In [1]: import numpy as np

In [2]: np.set_printoptions(suppress=True, linewidth=160)

In [3]: other = np.array([[0.1, -0.7], [-0.5, -0.9], [0.5, -0.8], [-1.9, 0.1], [1.6, -0.1]])

In [4]: C = np.array([[-0.7, -0.8, 0.6, -0.2, -0.7, -1.8, 0.7, 2.2, 1.1, 0.7],
   ...:     [0.1, -0.6, -0.9, -1.1, -0.1, 0.1, 0.0, -0.3, -1.7, 0.7]])

In [5]: E = other @ C

In [6]: E.round(2) + 0
Out[6]: 
array([[-0.14,  0.34,  0.69,  0.75,  0.  , -0.25,  0.07,  0.43,  1.3 , -0.42],
       [ 0.26,  0.94,  0.51,  1.09,  0.44,  0.81, -0.35, -0.83,  0.98, -0.98],
       [-0.43,  0.08,  1.02,  0.78, -0.27, -0.98,  0.35,  1.34,  1.91, -0.21],
       [ 1.34,  1.46, -1.23,  0.27,  1.32,  3.43, -1.33, -4.21, -2.26, -1.26],
       [-1.13, -1.22,  1.05, -0.21, -1.11, -2.89,  1.12,  3.55,  1.93,  1.05]])

In [7]: feats = np.loadtxt("case0.csv", delimiter=",")

In [8]: feats
Out[8]: 
array([[3., 2., 3., 2.],
       [0., 1., 3., 3.],
       [3., 1., 3., 1.],
       [0., 3., 1., 2.]])

In [9]: feats.reshape(-1, 2)
Out[9]: 
array([[3., 2.],
       [3., 2.],
       [0., 1.],
       [3., 3.],
       [3., 1.],
       [3., 1.],
       [0., 3.],
       [1., 2.]])

In [10]: blk = feats.reshape(4, 2, -1)

In [11]: blk[:, 0]
Out[11]: 
array([[3., 2.],
       [0., 1.],
       [3., 1.],
       [0., 3.]])

In [12]: np.einsum("ihd,jhd->hij", blk, blk).shape
Out[12]: (2, 4, 4)

In [13]: ang = np.radians(165)

In [14]: r_ = np.eye(4)

In [15]: r_[0, 0] = r_[2, 2] = np.cos(ang)

In [16]: r_[0, 2], r_[2, 0] = -np.sin(ang), np.sin(ang)

In [17]: r_.round(2)
Out[17]: 
array([[-0.97,  0.  , -0.26,  0.  ],
       [ 0.  ,  1.  ,  0.  ,  0.  ],
       [ 0.26,  0.  , -0.97,  0.  ],
       [ 0.  ,  0.  ,  0.  ,  1.  ]])

In [18]: other = feats @ r_.T

In [19]: other.round(2)
Out[19]: 
array([[-3.67,  2.  , -2.12,  2.  ],
       [-0.78,  1.  , -2.9 ,  3.  ],
       [-3.67,  1.  , -2.12,  1.  ],
       [-0.26,  3.  , -0.97,  2.  ]])

In [20]: np.round(np.abs(other - feats).max(axis=0), 2)
Out[20]: array([6.67, 0.  , 5.9 , 0.  ])

In [21]: other = np.linalg.inv(feats)

In [22]: np.round(np.linalg.det(feats) * other, 2)
Out[22]: 
array([[-16.,   3.,  11.,   6.],
       [  9.,   3.,  -9.,  -9.],
       [ 21.,  -3., -21.,  -6.],
       [-24.,  -3.,  24.,   9.]])

In [23]: round(float(np.linalg.cond(feats)), 2)
Out[23]: 28.12

In [24]: np.round(np.linalg.inv(other), 2) + 0
Out[24]: 
array([[3., 2., 3., 2.],
       [0., 1., 3., 3.],
       [3., 1., 3., 1.],
       [0., 3., 1., 2.]])

In [25]: np.round(np.linalg.slogdet(feats)[0], 2)
Out[25]: np.float64(-1.0)

In [26]: np.allclose(other, feats.T)
Out[26]: False

In [27]: np.round(np.linalg.det(feats) * np.linalg.det(other), 2)
Out[27]: np.float64(1.0)

In [28]: rng = np.random.default_rng(55)

In [29]: z = rng.permutation(4)

In [30]: z
Out[30]: array([3, 0, 1, 2])

In [31]: other = feats[z][:, z]

In [32]: np.diag(other)
Out[32]: array([2., 3., 1., 3.])

In [33]: np.round(np.sort(np.abs(np.linalg.eigvals(other))), 2)
Out[33]: array([0.57, 1.52, 2.24, 7.7 ])

In [34]: np.allclose(other, feats)
Out[34]: False

In [35]: Q, r_ = np.linalg.qr(feats)

In [36]: np.trace(Q @ Q.T)
Out[36]: np.float64(4.0)

In [37]: Q.round(2)
Out[37]: 
array([[-0.71, -0.15,  0.11, -0.68],
       [-0.  , -0.31, -0.95, -0.09],
       [-0.71,  0.15, -0.11,  0.68],
       [-0.  , -0.93,  0.28,  0.26]])

In [38]: m1 = np.array([[6.0, 0.0, 5.0, 5.0],
    ...:     [0.0, 6.0, 0.0, 0.0],
    ...:     [5.0, 0.0, 6.0, 5.0],
    ...:     [5.0, 0.0, 5.0, 6.0]])

In [39]: ev, evecs = np.linalg.eig(m1)

In [40]: np.round(m1 @ evecs[:, 0] - ev[0] * evecs[:, 0], 2) + 0
Out[40]: array([0., 0., 0., 0.])

In [41]: np.round(np.sort(np.linalg.eigvals(m1 @ m1)), 2)
Out[41]: array([  1.,   1.,  36., 256.])

In [42]: np.round(np.sort(np.linalg.eigvals(np.linalg.inv(m1))), 2)
Out[42]: array([0.06, 0.17, 1.  , 1.  ])

In [43]: other = np.linalg.inv(m1)

In [44]: np.round(np.linalg.inv(other), 2)
Out[44]: 
array([[6., 0., 5., 5.],
       [0., 6., 0., 0.],
       [5., 0., 6., 5.],
       [5., 0., 5., 6.]])

In [45]: np.round(np.linalg.det(m1) * other, 2)
Out[45]: 
array([[ 66.,   0., -30., -30.],
       [  0.,  16.,   0.,   0.],
       [-30.,   0.,  66., -30.],
       [-30.,   0., -30.,  66.]])

In [46]: np.round(m1 @ other, 2) + 0
Out[46]: 
array([[1., 0., 0., 0.],
       [0., 1., 0., 0.],
       [0., 0., 1., 0.],
       [0., 0., 0., 1.]])

In [47]: round(float(np.linalg.det(m1) * np.linalg.det(other)), 2)
Out[47]: 1.0

In [48]: def softmax(z):
    ...:     e = np.exp(z - z.max(axis=-1, keepdims=True))
    ...:     return e / e.sum(axis=-1, keepdims=True)
    ...: 

In [49]: np.round(softmax(m1).sum(axis=1), 2)
Out[49]: array([1., 1., 1., 1.])

In [50]: att = m1 @ m1.T / np.sqrt(4)

In [51]: np.round(softmax(att), 2) + 0
Out[51]: 
array([[0.45, 0.  , 0.27, 0.27],
       [0.  , 1.  , 0.  , 0.  ],
       [0.27, 0.  , 0.45, 0.27],
       [0.27, 0.  , 0.27, 0.45]])

In [52]: W0 = np.loadtxt("sample2.csv", delimiter=",")

In [53]: W0.round(2)
Out[53]: 
array([[ 0.87,  0.  ,  0.  ,  0.  , -0.5 ,  0.  ,  0.  ,  0.  ],
       [ 0.  ,  1.  ,  0.  ,  0.  ,  0.  ,  0.  ,  0.  ,  0.  ],
       [ 0.  ,  0.  ,  1.  ,  0.  ,  0.  ,  0.  ,  0.  ,  0.  ],
       [ 0.  ,  0.  ,  0.  ,  1.  ,  0.  ,  0.  ,  0.  ,  0.  ],
       [ 0.5 ,  0.  ,  0.  ,  0.  ,  0.87,  0.  ,  0.  ,  0.  ],
       [ 0.  ,  0.  ,  0.  ,  0.  ,  0.  ,  1.  ,  0.  ,  0.  ],
       [ 0.  ,  0.  ,  0.  ,  0.  ,  0.  ,  0.  ,  1.  ,  0.  ],
       [ 0.  ,  0.  ,  0.  ,  0.  ,  0.  ,  0.  ,  0.  ,  1.  ]])

In [54]: np.round(np.abs(np.linalg.eigvals(W0)).max(), 2)
Out[54]: np.float64(1.0)

In [55]: np.round((W0 - W0.T) / 2, 2)
Out[55]: 
array([[ 0. ,  0. ,  0. ,  0. , -0.5,  0. ,  0. ,  0. ],
       [ 0. ,  0. ,  0. ,  0. ,  0. ,  0. ,  0. ,  0. ],
       [ 0. ,  0. ,  0. ,  0. ,  0. ,  0. ,  0. ,  0. ],
       [ 0. ,  0. ,  0. ,  0. ,  0. ,  0. ,  0. ,  0. ],
       [ 0.5,  0. ,  0. ,  0. ,  0. ,  0. ,  0. ,  0. ],
       [ 0. ,  0. ,  0. ,  0. ,  0. ,  0. ,  0. ,  0. ],
       [ 0. ,  0. ,  0. ,  0. ,  0. ,  0. ,  0. ,  0. ],
       [ 0. ,  0. ,  0. ,  0. ,  0. ,  0. ,  0. ,  0. ]])

In [56]: np.allclose(W0 @ W0.T, W0.T @ W0)
Out[56]: True

In [57]: np.round((W0 + W0.T) / 2, 2)
Out[57]: 
array([[0.87, 0.  , 0.  , 0.  , 0.  , 0.  , 0.  , 0.  ],
       [0.  , 1.  , 0.  , 0.  , 0.  , 0.  , 0.  , 0.  ],
       [0.  , 0.  , 1.  , 0.  , 0.  , 0.  , 0.  , 0.  ],
       [0.  , 0.  , 0.  , 1.  , 0.  , 0.  , 0.  , 0.  ],
       [0.  , 0.  , 0.  , 0.  , 0.87, 0.  , 0.  , 0.  ],
       [0.  , 0.  , 0.  , 0.  , 0.  , 1.  , 0.  , 0.  ],
       [0.  , 0.  , 0.  , 0.  , 0.  , 0.  , 1.  , 0.  ],
       [0.  , 0.  , 0.  , 0.  , 0.  , 0.  , 0.  , 1.  ]])

In [58]: np.allclose(W0, W0.T)
Out[58]: False

In [59]: np.flatnonzero(np.linalg.matrix_power((W0 != 0) + (W0.T != 0) + np.eye(8), 8)[7])
Out[59]: array([7])

In [60]: np.round(np.linalg.det(W0), 2)
Out[60]: np.float64(1.0)

In [61]: U, sigma, Vh = np.linalg.svd(W0, full_matrices=False)

In [62]: np.round(U.T @ W0 @ Vh.T, 2) + 0
Out[62]: 
array([[1., 0., 0., 0., 0., 0., 0., 0.],
       [0., 1., 0., 0., 0., 0., 0., 0.],
       [0., 0., 1., 0., 0., 0., 0., 0.],
       [0., 0., 0., 1., 0., 0., 0., 0.],
       [0., 0., 0., 0., 1., 0., 0., 0.],
       [0., 0., 0., 0., 0., 1., 0., 0.],
       [0., 0., 0., 0., 0., 0., 1., 0.],
       [0., 0., 0., 0., 0., 0., 0., 1.]])

In [63]: np.round(U.T @ U, 2) + 0
Out[63]: 
array([[1., 0., 0., 0., 0., 0., 0., 0.],
       [0., 1., 0., 0., 0., 0., 0., 0.],
       [0., 0., 1., 0., 0., 0., 0., 0.],
       [0., 0., 0., 1., 0., 0., 0., 0.],
       [0., 0., 0., 0., 1., 0., 0., 0.],
       [0., 0., 0., 0., 0., 1., 0., 0.],
       [0., 0., 0., 0., 0., 0., 1., 0.],
       [0., 0., 0., 0., 0., 0., 0., 1.]])

In [64]: sigma
Out[64]: array([1., 1., 1., 1., 1., 1., 1., 1.])

In [65]: Vh @ Vh.T
Out[65]: 
array([[1., 0., 0., 0., 0., 0., 0., 0.],
       [0., 1., 0., 0., 0., 0., 0., 0.],
       [0., 0., 1., 0., 0., 0., 0., 0.],
       [0., 0., 0., 1., 0., 0., 0., 0.],
       [0., 0., 0., 0., 1., 0., 0., 0.],
       [0., 0., 0., 0., 0., 1., 0., 0.],
       [0., 0., 0., 0., 0., 0., 1., 0.],
       [0., 0., 0., 0., 0., 0., 0., 1.]])

In [66]: M = np.load("w.npy")

In [67]: M
Out[67]: 
array([[1.  , 0.5 , 0.25, 0.12],
       [0.5 , 1.  , 0.5 , 0.25],
       [0.25, 0.5 , 1.  , 0.5 ],
       [0.12, 0.25, 0.5 , 1.  ]])

In [68]: z = rng.permutation(4)

In [69]: z
Out[69]: array([2, 3, 1, 0])

In [70]: other = M[z][:, z]

In [71]: other
Out[71]: 
array([[1.  , 0.5 , 0.5 , 0.25],
       [0.5 , 1.  , 0.25, 0.12],
       [0.5 , 0.25, 1.  , 0.5 ],
       [0.25, 0.12, 0.5 , 1.  ]])

In [72]: np.diag(other)
Out[72]: array([1., 1., 1., 1.])

In [73]: np.round(np.sort(np.abs(np.linalg.eigvals(other))), 2)
Out[73]: array([0.38, 0.54, 1.  , 2.08])

In [74]: np.allclose(other, M)
Out[74]: False

In [75]: mat = 0.5 ** np.abs(np.subtract.outer(np.arange(10), np.arange(10)))

In [76]: mat.round(2) + 0
Out[76]: 
array([[1.  , 0.5 , 0.25, 0.12, 0.06, 0.03, 0.02, 0.01, 0.  , 0.  ],
       [0.5 , 1.  , 0.5 , 0.25, 0.12, 0.06, 0.03, 0.02, 0.01, 0.  ],
       [0.25, 0.5 , 1.  , 0.5 , 0.25, 0.12, 0.06, 0.03, 0.02, 0.01],
       [0.12, 0.25, 0.5 , 1.  , 0.5 , 0.25, 0.12, 0.06, 0.03, 0.02],
       [0.06, 0.12, 0.25, 0.5 , 1.  , 0.5 , 0.25, 0.12, 0.06, 0.03],
       [0.03, 0.06, 0.12, 0.25, 0.5 , 1.  , 0.5 , 0.25, 0.12, 0.06],
       [0.02, 0.03, 0.06, 0.12, 0.25, 0.5 , 1.  , 0.5 , 0.25, 0.12],
       [0.01, 0.02, 0.03, 0.06, 0.12, 0.25, 0.5 , 1.  , 0.5 , 0.25],
       [0.  , 0.01, 0.02, 0.03, 0.06, 0.12, 0.25, 0.5 , 1.  , 0.5 ],
       [0.  , 0.  , 0.01, 0.02, 0.03, 0.06, 0.12, 0.25, 0.5 , 1.  ]])

In [77]: C2 = mat.T @ mat

In [78]: round(float(np.trace(C2)), 2), round((mat ** 2).sum(), 2)
Out[78]: (15.78, np.float64(15.78))

In [79]: np.round(np.linalg.svd(mat, compute_uv=False) ** 2, 2)
Out[79]: array([7.2 , 4.08, 2.01, 1.  , 0.54, 0.33, 0.22, 0.16, 0.13, 0.12])

In [80]: (mat @ mat.T).shape
Out[80]: (10, 10)

In [81]: np.allclose(C2, C2.T)
Out[81]: True

In [82]: z = rng.permutation(10)

In [83]: other = mat[:, z] * rng.choice([-1, 1], 10)

In [84]: other.round(2) + 0
Out[84]: 
array([[ 0.02, -0.5 , -0.25, -0.03, -0.01,  0.12, -0.06,  0.  , -1.  ,  0.  ],
       [ 0.03, -1.  , -0.5 , -0.06, -0.02,  0.25, -0.12,  0.  , -0.5 , -0.01],
       [ 0.06, -0.5 , -1.  , -0.12, -0.03,  0.5 , -0.25, -0.01, -0.25, -0.02],
       [ 0.12, -0.25, -0.5 , -0.25, -0.06,  1.  , -0.5 , -0.02, -0.12, -0.03],
       [ 0.25, -0.12, -0.25, -0.5 , -0.12,  0.5 , -1.  , -0.03, -0.06, -0.06],
       [ 0.5 , -0.06, -0.12, -1.  , -0.25,  0.25, -0.5 , -0.06, -0.03, -0.12],
       [ 1.  , -0.03, -0.06, -0.5 , -0.5 ,  0.12, -0.25, -0.12, -0.02, -0.25],
       [ 0.5 , -0.02, -0.03, -0.25, -1.  ,  0.06, -0.12, -0.25, -0.01, -0.5 ],
       [ 0.25, -0.01, -0.02, -0.12, -0.5 ,  0.03, -0.06, -0.5 ,  0.  , -1.  ],
       [ 0.12,  0.  , -0.01, -0.06, -0.25,  0.02, -0.03, -1.  ,  0.  , -0.5 ]])

In [85]: U, _, Vh = np.linalg.svd(mat.T @ other)

In [86]: np.round(U @ Vh, 2) + 0
Out[86]: 
array([[ 0.,  0.,  0.,  0.,  0.,  0.,  0.,  0., -1.,  0.],
       [ 0., -1.,  0.,  0.,  0.,  0.,  0.,  0.,  0.,  0.],
       [ 0.,  0., -1.,  0.,  0.,  0.,  0.,  0.,  0.,  0.],
       [ 0.,  0.,  0.,  0.,  0.,  1.,  0.,  0.,  0.,  0.],
       [ 0.,  0.,  0.,  0.,  0.,  0., -1.,  0.,  0.,  0.],
       [ 0.,  0.,  0., -1.,  0.,  0.,  0.,  0.,  0.,  0.],
       [ 1.,  0.,  0.,  0.,  0.,  0.,  0.,  0.,  0.,  0.],
       [ 0.,  0.,  0.,  0., -1.,  0.,  0.,  0.,  0.,  0.],
       [ 0.,  0.,  0.,  0.,  0.,  0.,  0.,  0.,  0., -1.],
       [ 0.,  0.,  0.,  0.,  0.,  0.,  0., -1.,  0.,  0.]])
